% python3 -q
>>> import numpy as np
>>> np.set_printoptions(precision=2, suppress=True, linewidth=100, sign=" ")
>>> rng = np.random.default_rng(35430)
>>> z = rng.integers(0, 2, 5)
>>> M = (z[:, None] == z) * 2 + np.eye(5)
>>> M
array([[ 3.,  0.,  0.,  2.,  0.],
       [ 0.,  3.,  2.,  0.,  2.],
       [ 0.,  2.,  3.,  0.,  2.],
       [ 2.,  0.,  0.,  3.,  0.],
       [ 0.,  2.,  2.,  0.,  3.]])
>>> # symmetric
>>> r0 = np.array([3, 4, 4, 0, 1])
>>> A2 = M + np.outer(r0, np.eye(5)[1])
>>> np.linalg.matrix_rank(A2 - M)
np.int64(1)
>>> A2
array([[ 3.,  3.,  0.,  2.,  0.],
       [ 0.,  7.,  2.,  0.,  2.],
       [ 0.,  6.,  3.,  0.,  2.],
       [ 2.,  0.,  0.,  3.,  0.],
       [ 0.,  3.,  2.,  0.,  3.]])
>>> round(float(np.linalg.det(A2) / np.linalg.det(M)), 2), np.round(1 + np.linalg.solve(M, r0)[1], 2)
(2.43, np.float64(2.43))
>>> np.linalg.matrix_rank(np.linalg.inv(A2) - np.linalg.inv(M), tol=1e-8)
np.int64(1)
>>> np.flatnonzero(np.linalg.matrix_power((M != 0) + (M.T != 0) + np.eye(5), 5)[2])
array([ 1,  2,  4])
>>> (np.linalg.matrix_power((M != 0) + (M.T != 0) + np.eye(5), 5) > 0).astype(int)
array([[ 1,  0,  0,  1,  0],
       [ 0,  1,  1,  0,  1],
       [ 0,  1,  1,  0,  1],
       [ 1,  0,  0,  1,  0],
       [ 0,  1,  1,  0,  1]])
>>> np.sort(np.linalg.eigvals(M).real)
array([ 1.,  1.,  1.,  5.,  7.])
>>> (M != 0).astype(int)
array([[ 1,  0,  0,  1,  0],
       [ 0,  1,  1,  0,  1],
       [ 0,  1,  1,  0,  1],
       [ 1,  0,  0,  1,  0],
       [ 0,  1,  1,  0,  1]])
>>> feats = np.load("case9.npy")
>>> feats
array([[-13.,   4.,   5.,   0.],
       [-10.,  -2.,   5.,  -3.],
       [  2.,  -8.,  -4.,  -6.],
       [ 10.,   2.,  -5.,   3.]])
>>> # rows and columns are dependent
>>> rank = np.linalg.matrix_rank(feats)
>>> rank
np.int64(3)
>>> N = np.linalg.svd(feats)[2][rank:].T
>>> N[:, 0] / N[np.abs(N[:, 0]).round(6).argmax(), 0]
array([-0.33, -0.67, -0.33,  1.  ])
>>> np.linalg.matrix_rank(feats.T @ feats), np.linalg.matrix_rank(feats @ feats.T)
(np.int64(3), np.int64(3))
>>> [int(np.linalg.matrix_rank(feats[:i])) for i in range(1, len(feats) + 1)]
[1, 2, 3, 3]
>>> N.shape
(4, 1)
>>> np.allclose(feats @ N, 0)
True
>>> P = np.triu(np.array([[1, -4, 7, 1], [0, -8, 2, -4], [-1, 1, -4, 3], [4, 6, 5, 0]]), 1) + np.eye(4)
>>> A2 = P @ feats @ np.linalg.inv(P)
>>> np.round(np.poly(A2), 2) + 0
array([   1.,   16.,   75.,  108.,    0.])
>>> A2
array([[   51.,   162.,  -729.,  2757.],
       [  -46.,  -210.,   759., -3098.],
       [   32.,   126.,  -495.,  1960.],
       [   10.,    42.,  -159.,   638.]])
>>> print(np.round(np.linalg.det(A2), 2))
-0.0
>>> left, s, Vh = np.linalg.svd(feats)
>>> s.round(2) + 0
array([ 21.52,  11.72,   2.35,   0.  ])
>>> A2 = left[:, :3] @ np.diag(s[:3]) @ Vh[:3]
>>> np.linalg.matrix_rank(A2)
np.int64(3)
>>> np.round(np.linalg.norm(feats - A2, 2), 2), round(float(s[3]), 2)
(np.float64(0.0), 0.0)
>>> A2.round(2) + 0
array([[-13.,   4.,   5.,   0.],
       [-10.,  -2.,   5.,  -3.],
       [  2.,  -8.,  -4.,  -6.],
       [ 10.,   2.,  -5.,   3.]])
>>> np.round(np.linalg.norm(feats - A2) / np.linalg.norm(feats), 2)
np.float64(0.0)
>>> np.round(np.linalg.eigvals(feats), 2) + 0
array([-9., -4., -3.,  0.])
>>> np.einsum("ii->", feats)
np.float64(-16.0)
>>> round(np.linalg.det(feats[::-1]), 2)
np.float64(0.0)
>>> print(np.einsum("ij,ji->", feats, feats))
106.0
>>> ang = rng.uniform(0, 2 * np.pi, 17)
>>> O, _ = np.linalg.qr(np.array([[-0.4, -0.2],
...     [-1.1, -0.3],
...     [1.7, 0.0],
...     [-1.6, -0.6],
...     [0.3, 0.3],
...     [0.1, 0.7],
...     [0.0, -1.3]]))
>>> X = 10 * np.c_[np.cos(ang), np.sin(ang)] @ O.T
>>> X
array([[ 1.31,  2.16, -0.66,  4.09, -1.85, -4.08,  7.51],
       [-0.37,  0.54, -3.75, -0.24,  1.22,  4.17, -8.16],
       [-1.68, -4.05,  5.22, -6.25,  1.59,  1.87, -2.91],
       [ 1.26,  1.97, -0.31,  3.84, -1.83, -4.16,  7.69],
       [-0.89, -0.84, -1.66, -2.27,  1.62,  4.37, -8.3 ],
       [ 1.66,  3.62, -3.87,  5.88, -1.8 , -2.83,  4.83],
       [ 0.9 ,  0.88,  1.6 ,  2.32, -1.63, -4.37,  8.29],
       [ 0.29, -0.75,  4.03, -0.08, -1.15, -4.1 ,  8.06],
       [-1.62, -3.41,  3.34, -5.65,  1.84,  3.12, -5.44],
       [ 1.16,  3.76, -6.9 ,  5.09, -0.52,  1.23, -3.04],
       [-0.55, -2.66,  6.24, -3.12, -0.28, -2.85,  5.98],
       [ 1.68,  3.93, -4.8 ,  6.17, -1.68, -2.22,  3.59],
       [ 1.18,  1.72,  0.16,  3.49, -1.79, -4.24,  7.89],
       [-1.32, -2.2 ,  0.73, -4.14,  1.85,  4.07, -7.47],
       [-1.66, -4.11,  5.51, -6.28,  1.52,  1.6 , -2.37],
       [-1.37, -4.05,  6.78, -5.71,  0.86, -0.38,  1.46],
       [ 0.99,  1.13,  1.18,  2.68, -1.69, -4.35,  8.21]])
>>> # rank 2
>>> left, s, Vh = np.linalg.svd(X)
>>> print(np.argmax(s[:-1] / (s[1:] + 1e-6)) + 1)
2
>>> A2 = left[:, :2] @ np.diag(s[:2]) @ Vh[:2]
>>> np.round(np.linalg.norm(X - A2, 2), 2), np.round(s[2], 2)
(np.float64(0.0), np.float64(0.0))
>>> r0, g = X[10], X[3]
>>> np.round(r0 @ g, 2)
np.float64(38.45)
>>> pr = (r0 @ g) / (r0 @ r0) * r0
>>> g - pr
array([ 1.47,  3.  , -2.71,  5.04, -1.72, -3.06,  5.39])
>>> print(round(float((g - pr) @ r0), 2))
0.0
>>> A = np.loadtxt("data.csv", delimiter=",")
>>> print(A.round(2) + 0)
[[ 0.06 -0.06  0.12 -0.06 -0.04  0.01 -0.09  0.12  0.12  0.04]
 [-0.06  0.06 -0.12  0.06  0.04 -0.01  0.09 -0.12 -0.12 -0.04]
 [ 0.12 -0.12  0.21 -0.12 -0.07  0.02 -0.16  0.21  0.21  0.07]
 [-0.06  0.06 -0.12  0.06  0.04 -0.01  0.09 -0.12 -0.12 -0.04]
 [-0.04  0.04 -0.07  0.04  0.02 -0.01  0.05 -0.07 -0.07 -0.02]
 [ 0.01 -0.01  0.02 -0.01 -0.01  0.   -0.02  0.02  0.02  0.01]
 [-0.09  0.09 -0.16  0.09  0.05 -0.02  0.13 -0.16 -0.16 -0.05]
 [ 0.12 -0.12  0.21 -0.12 -0.07  0.02 -0.16  0.21  0.21  0.07]
 [ 0.12 -0.12  0.21 -0.12 -0.07  0.02 -0.16  0.21  0.21  0.07]
 [ 0.04 -0.04  0.07 -0.04 -0.02  0.01 -0.05  0.07  0.07  0.02]]
>>> x = np.array([-5, 2, -2, -5, 3, 5, 4, 4, -5, 4])
>>> np.eye(10) - A
array([[ 0.94,  0.06, -0.12,  0.06,  0.04, -0.01,  0.09, -0.12, -0.12, -0.04],
       [ 0.06,  0.94,  0.12, -0.06, -0.04,  0.01, -0.09,  0.12,  0.12,  0.04],
       [-0.12,  0.12,  0.79,  0.12,  0.07, -0.02,  0.16, -0.21, -0.21, -0.07],
       [ 0.06, -0.06,  0.12,  0.94, -0.04,  0.01, -0.09,  0.12,  0.12,  0.04],
       [ 0.04, -0.04,  0.07, -0.04,  0.98,  0.01, -0.05,  0.07,  0.07,  0.02],
       [-0.01,  0.01, -0.02,  0.01,  0.01,  1.  ,  0.02, -0.02, -0.02, -0.01],
       [ 0.09, -0.09,  0.16, -0.09, -0.05,  0.02,  0.87,  0.16,  0.16,  0.05],
       [-0.12,  0.12, -0.21,  0.12,  0.07, -0.02,  0.16,  0.79, -0.21, -0.07],
       [-0.12,  0.12, -0.21,  0.12,  0.07, -0.02,  0.16, -0.21,  0.79, -0.07],
       [-0.04,  0.04, -0.07,  0.04,  0.02, -0.01,  0.05, -0.07, -0.07,  0.98]])
>>> np.linalg.eigvalsh(2 * A - np.eye(10))
array([-1., -1., -1., -1., -1., -1., -1., -1., -1.,  1.])
>>> round(float((x - A @ x) @ (A @ x)), 2)
-0.0
>>> A @ A @ x
array([-0.74,  0.74, -1.33,  0.74,  0.44, -0.15,  1.03, -1.33, -1.33, -0.44])
>>> A @ x
array([-0.74,  0.74, -1.33,  0.74,  0.44, -0.15,  1.03, -1.33, -1.33, -0.44])
